% ipython --no-banner

In [1]: import numpy as np

In [2]: np.set_printoptions(precision=1, suppress=True, linewidth=160)

In [3]: m1 = np.load("dump.npy")

In [4]: m1
Out[4]: 
array([[ 1,  0,  0],
       [-4,  1,  0],
       [-1,  4, -5]])

In [5]: round(np.log10(np.linalg.cond(m1)))
Out[5]: 2

In [6]: F = np.loadtxt("run0.csv", delimiter=",")

In [7]: F.round(1) + 0
Out[7]: 
array([[-14.5,   8.5,  -3.1],
       [-11.7,   7.1,  -2.4],
       [-10.4,   6.5,  -2.1],
       [ -8.9,   5.8,  -1.8],
       [ -2.7,   2.2,  -0.8],
       [ -2.3,   1.9,  -0.8],
       [ -2. ,   1.7,  -0.8],
       [ -0.3,   0.3,  -0.3],
       [  0. ,   0. ,   0. ],
       [  0.1,  -0.1,   0.2],
       [  0.1,   0.2,   2.6],
       [  0.1,   0.3,   2.9],
       [  0. ,   0.8,   4.5],
       [  0. ,   1.3,   5.8],
       [  0. ,   1.5,   6.6],
       [  0.3,   2.8,  10.1],
       [  1. ,   4.5,  15.3],
       [  1.3,   4.9,  16.6],
       [  1.4,   5.1,  17.3]])

In [8]: left, sv, VT = np.linalg.svd(F)

In [9]: print(np.argmax(sv[:-1] / (sv[1:] + 1e-6)) + 1)
2

In [10]: sv
Out[10]: array([33.6, 27.7,  1.5])

In [11]: M2 = left[:, :2] @ np.diag(sv[:2]) @ VT[:2]

In [12]: np.linalg.matrix_rank(M2)
Out[12]: np.int64(2)

In [13]: round(float(np.linalg.norm(F - M2, 2)), 1), round(sv[2], 1)
Out[13]: (1.5, np.float64(1.5))

In [14]: f, g = F[12], F[0]

In [15]: round(float(f @ g), 1)
Out[15]: -6.7

In [16]: pr = (f @ g) / (f @ f) * f

In [17]: g - pr
Out[17]: array([-14.5,   8.7,  -1.6])

In [18]: np.round(np.outer(f, g), 1) + 0
Out[18]: 
array([[  0. ,   0. ,   0. ],
       [-12.3,   7.2,  -2.6],
       [-66. ,  38.4, -13.9]])

In [19]: A = np.loadtxt("test1.csv", delimiter=",")

In [20]: A
Out[20]: 
array([[ 8.,  2.,  4.],
       [ 0.,  0.,  0.],
       [ 8.,  3.,  6.],
       [ 0.,  0.,  0.],
       [13.,  7.,  7.],
       [ 0.,  0.,  0.],
       [ 8.,  3.,  6.],
       [16.,  5., 10.],
       [ 0.,  0.,  0.],
       [ 0.,  0.,  0.],
       [13.,  7.,  7.],
       [ 5.,  4.,  1.],
       [ 8.,  2.,  4.],
       [ 8.,  3.,  6.],
       [ 5.,  4.,  1.],
       [ 0.,  0.,  0.],
       [ 0.,  0.,  0.],
       [ 8.,  3.,  6.],
       [ 0.,  0.,  0.],
       [13.,  6.,  5.],
       [ 0.,  0.,  0.],
       [ 0.,  0.,  0.],
       [13.,  6.,  5.]])

In [21]: Xs = (A - A.mean(axis=0)) / A.std(axis=0)

In [22]: np.argwhere(np.abs(Xs) > 2)
Out[22]: array([[7, 2]])

In [23]: coef = np.linalg.lstsq(np.delete(Xs, 0, axis=1), Xs[:, 0])[0]

In [24]: round(1 - np.var(Xs[:, 0] - np.delete(Xs, 0, axis=1) @ coef), 1)
Out[24]: np.float64(1.0)

In [25]: coef
Out[25]: array([0.5, 0.5])
